>>> import numpy as np
>>> np.set_printoptions(precision=3, suppress=True, linewidth=140, floatmode="fixed")
>>> F = np.loadtxt("data.csv", delimiter=",")
>>> F
array([[-0.400,  2.100, -0.166,  0.400, -0.100],
       [-0.800,  0.300, -7.306, -2.100, -1.500],
       [ 1.300, -2.100, -3.115, -0.100, -0.600],
       [ 0.300, -0.200, -0.819,  1.100, -0.200],
       [-0.900, -0.300, -5.005, -1.200, -1.000],
       [ 0.800, -1.900,  6.216, -1.600,  1.300],
       [ 0.900,  1.300,  5.829,  1.500,  1.200],
       [-0.400,  0.600,  7.212,  0.500,  1.500],
       [ 0.800, -1.200, -1.522,  0.100, -0.200],
       [-1.300,  0.100, -0.672,  0.900, -0.200],
       [ 0.200, -0.100,  2.940,  1.100,  0.600],
       [ 0.100,  2.200,  2.918,  0.800,  0.600],
       [-1.200,  1.100, -2.685,  0.700, -0.500]])
>>> Uu, sv, Vh = np.linalg.svd(F)
>>> np.argmax(sv[:-1] / (sv[1:] + 1e-6)) + 1
np.int64(4)
>>> A2 = Uu[:, :4] @ np.diag(sv[:4]) @ Vh[:4]
>>> np.round(np.linalg.norm(F - A2) / np.linalg.norm(F), 3)
np.float64(0.008)
>>> np.linalg.matrix_rank(F, rtol=0.05)
np.int64(4)
>>> round(float(np.abs(F - A2).max()), 3)
0.085
>>> cen = F - F.mean(axis=0)
>>> Uu, sv, Vh = np.linalg.svd(cen, full_matrices=False)
>>> np.linalg.matrix_rank(cen)
np.int64(5)
>>> Vh[0] * np.sign(Vh[0, np.abs(Vh[0]).argmax()])
array([0.071, 0.046, 0.970, 0.109, 0.198])
>>> np.abs(Uu[:, 0]).argmax()
np.int64(1)
>>> Q, evecs = np.linalg.qr(F[:, :1])[0], np.linalg.qr(F[:, 1:])[0]
>>> sv = np.linalg.svd(Q.T @ evecs, compute_uv=False)
>>> np.degrees(np.arccos(sv.clip(0, 1)))
array([47.333])
>>> (sv > 0.9).sum()
np.int64(0)
>>> K = np.load("m.npy")
>>> K
array([[ 5.800,  0.000,  3.600],
       [ 0.000,  6.000,  0.000],
       [ 3.600,  0.000, -3.800]])
>>> # symmetric, so the eigenvalues are real
>>> ev, evecs = np.linalg.eig(K)
>>> np.sort(np.linalg.eigvals(K.T))
array([-5.000,  6.000,  7.000])
>>> ev
array([ 7.000, -5.000,  6.000])
>>> np.sort(np.linalg.eigvals(K @ K))
array([25.000, 36.000, 49.000])
>>> np.linalg.svd(K, compute_uv=False)
array([7.000, 6.000, 5.000])
>>> np.round(np.linalg.norm(K), 3)
np.float64(10.488)
>>> np.linalg.matrix_rank(K)
np.int64(3)
>>> np.unravel_index(np.abs(K).argmax(), K.shape)
(np.int64(1), np.int64(1))
>>> np.count_nonzero(K)
np.int64(5)
>>> np.diff(K, axis=0)
array([[-5.800,  6.000, -3.600],
       [ 3.600, -6.000, -3.800]])
>>> K.mean(axis=0)
array([ 3.133,  2.000, -0.067])
>>> A2 = np.array([[3, 6, 6], [0, 5, 8], [0, 8, 3]])
>>> np.einsum("ij->j", K)
array([ 9.400,  6.000, -0.200])
>>> np.linalg.matrix_rank(K @ A2)
np.int64(3)
>>> Q, Rm = np.linalg.qr(K)
>>> np.round(Q.T @ Q, 3) + 0
array([[1.000, 0.000, 0.000],
       [0.000, 1.000, 0.000],
       [0.000, 0.000, 1.000]])
>>> Q @ Rm
array([[ 5.800,  0.000,  3.600],
       [ 0.000,  6.000,  0.000],
       [ 3.600,  0.000, -3.800]])
>>> Q.shape, Rm.shape
((3, 3), (3, 3))
>>> M = -1 * np.eye(6) + np.ones((6, 6))
>>> M
array([[0.000, 1.000, 1.000, 1.000, 1.000, 1.000],
       [1.000, 0.000, 1.000, 1.000, 1.000, 1.000],
       [1.000, 1.000, 0.000, 1.000, 1.000, 1.000],
       [1.000, 1.000, 1.000, 0.000, 1.000, 1.000],
       [1.000, 1.000, 1.000, 1.000, 0.000, 1.000],
       [1.000, 1.000, 1.000, 1.000, 1.000, 0.000]])
>>> np.all(np.linalg.eigvalsh(M) > 0)
np.False_
>>> round(float(np.linalg.eigvalsh(M).min()), 3)
-1.0
>>> M @ M
array([[5.000, 4.000, 4.000, 4.000, 4.000, 4.000],
       [4.000, 5.000, 4.000, 4.000, 4.000, 4.000],
       [4.000, 4.000, 5.000, 4.000, 4.000, 4.000],
       [4.000, 4.000, 4.000, 5.000, 4.000, 4.000],
       [4.000, 4.000, 4.000, 4.000, 5.000, 4.000],
       [4.000, 4.000, 4.000, 4.000, 4.000, 5.000]])
>>> M.sum(axis=0)
array([5.000, 5.000, 5.000, 5.000, 5.000, 5.000])
>>> low = np.diag(M.sum(axis=1)) - M
>>> round(np.linalg.det(low[1:, 1:]))
1296
>>> low @ np.ones(6)
array([0.000, 0.000, 0.000, 0.000, 0.000, 0.000])
>>> np.linalg.matrix_rank(low)
np.int64(5)
>>> round(float(np.linalg.norm(M, "nuc")), 3)
10.0
>>> round(np.linalg.norm(M[5] - M[2]), 3)
np.float64(1.414)
>>> round(np.linalg.norm(M, 2), 3)
np.float64(5.0)
>>> (M @ M)[0]
array([5.000, 4.000, 4.000, 4.000, 4.000, 4.000])
>>> np.allclose(M @ M.T, M.T @ M)
True
>>> np.sort(np.abs(np.fft.fft(M[0]))), np.sort(np.linalg.svd(M, compute_uv=False))
(array([1.000, 1.000, 1.000, 1.000, 1.000, 5.000]), array([1.000, 1.000, 1.000, 1.000, 1.000, 5.000]))
>>> rng = np.random.default_rng(978370)
>>> A2 = M + rng.integers(-2, 3, (6, 1)) @ rng.integers(-2, 3, (1, 6))
>>> A2
array([[-2.000,  2.000,  3.000, -1.000,  2.000,  1.000],
       [ 1.000,  0.000,  1.000,  1.000,  1.000,  1.000],
       [ 5.000, -1.000, -4.000,  5.000, -1.000,  1.000],
       [-1.000,  2.000,  3.000, -2.000,  2.000,  1.000],
       [ 3.000,  0.000, -1.000,  3.000, -1.000,  1.000],
       [-3.000,  3.000,  5.000, -3.000,  3.000,  0.000]])
>>> A2 - M
array([[-2.000,  1.000,  2.000, -2.000,  1.000,  0.000],
       [ 0.000,  0.000,  0.000,  0.000,  0.000,  0.000],
       [ 4.000, -2.000, -4.000,  4.000, -2.000,  0.000],
       [-2.000,  1.000,  2.000, -2.000,  1.000,  0.000],
       [ 2.000, -1.000, -2.000,  2.000, -1.000,  0.000],
       [-4.000,  2.000,  4.000, -4.000,  2.000,  0.000]])
>>> np.round(np.linalg.svd(A2 - M, compute_uv=False), 3) + 0
array([12.410,  0.000,  0.000,  0.000,  0.000,  0.000])
>>> X = np.loadtxt("out7.csv", delimiter=",")
>>> X
array([[ 0.000,  0.000,  0.000,  0.000,  0.000,  0.000,  0.000,  0.000,  0.000,  0.000],
       [-2.000,  0.000,  2.000,  6.000, -6.000, -4.000,  2.000,  2.000, -2.000,  6.000],
       [-2.000,  0.000,  2.000,  6.000, -6.000, -4.000,  2.000,  2.000, -2.000,  6.000],
       [ 0.000,  0.000,  0.000,  0.000,  0.000,  0.000,  0.000,  0.000,  0.000,  0.000],
       [-1.000,  0.000,  1.000,  3.000, -3.000, -2.000,  1.000,  1.000, -1.000,  3.000],
       [ 0.000,  0.000,  0.000,  0.000,  0.000,  0.000,  0.000,  0.000,  0.000,  0.000],
       [-3.000,  0.000,  3.000,  9.000, -9.000, -6.000,  3.000,  3.000, -3.000,  9.000],
       [ 0.000,  0.000,  0.000,  0.000,  0.000,  0.000,  0.000,  0.000,  0.000,  0.000],
       [ 0.000,  0.000,  0.000,  0.000,  0.000,  0.000,  0.000,  0.000,  0.000,  0.000],
       [ 0.000,  0.000,  0.000,  0.000,  0.000,  0.000,  0.000,  0.000,  0.000,  0.000]])
>>> Uu, sv, Vh = np.linalg.svd(X)
>>> sv.round(3) + 0
array([25.456,  0.000,  0.000,  0.000,  0.000,  0.000,  0.000,  0.000,  0.000,  0.000])
>>> A2 = Uu[:, :1] @ np.diag(sv[:1]) @ Vh[:1]
>>> np.linalg.matrix_rank(X, rtol=0.05)
np.int64(1)
>>> round(np.abs(X - A2).max(), 3)
np.float64(0.0)
>>> Uu, sv, Vh = np.linalg.svd(X, full_matrices=False)
>>> np.round(Uu.T @ Uu, 3) + 0
array([[1.000, 0.000, 0.000, 0.000, 0.000, 0.000, 0.000, 0.000, 0.000, 0.000],
       [0.000, 1.000, 0.000, 0.000, 0.000, 0.000, 0.000, 0.000, 0.000, 0.000],
       [0.000, 0.000, 1.000, 0.000, 0.000, 0.000, 0.000, 0.000, 0.000, 0.000],
       [0.000, 0.000, 0.000, 1.000, 0.000, 0.000, 0.000, 0.000, 0.000, 0.000],
       [0.000, 0.000, 0.000, 0.000, 1.000, 0.000, 0.000, 0.000, 0.000, 0.000],
       [0.000, 0.000, 0.000, 0.000, 0.000, 1.000, 0.000, 0.000, 0.000, 0.000],
       [0.000, 0.000, 0.000, 0.000, 0.000, 0.000, 1.000, 0.000, 0.000, 0.000],
       [0.000, 0.000, 0.000, 0.000, 0.000, 0.000, 0.000, 1.000, 0.000, 0.000],
       [0.000, 0.000, 0.000, 0.000, 0.000, 0.000, 0.000, 0.000, 1.000, 0.000],
       [0.000, 0.000, 0.000, 0.000, 0.000, 0.000, 0.000, 0.000, 0.000, 1.000]])
>>> np.abs(Vh[0])
array([0.167, 0.000, 0.167, 0.500, 0.500, 0.333, 0.167, 0.167, 0.167, 0.500])
>>> np.round(sv / sv[0], 3) + 0
array([1.000, 0.000, 0.000, 0.000, 0.000, 0.000, 0.000, 0.000, 0.000, 0.000])
>>> sv.round(3) + 0
array([25.456,  0.000,  0.000,  0.000,  0.000,  0.000,  0.000,  0.000,  0.000,  0.000])
>>> np.allclose(Uu * sv @ Vh, X)
True
>>> Uu.shape, sv.shape, Vh.shape
((10, 10), (10,), (10, 10))
>>> np.cumsum(sv ** 2) / np.sum(sv ** 2)
array([1.000, 1.000, 1.000, 1.000, 1.000, 1.000, 1.000, 1.000, 1.000, 1.000])
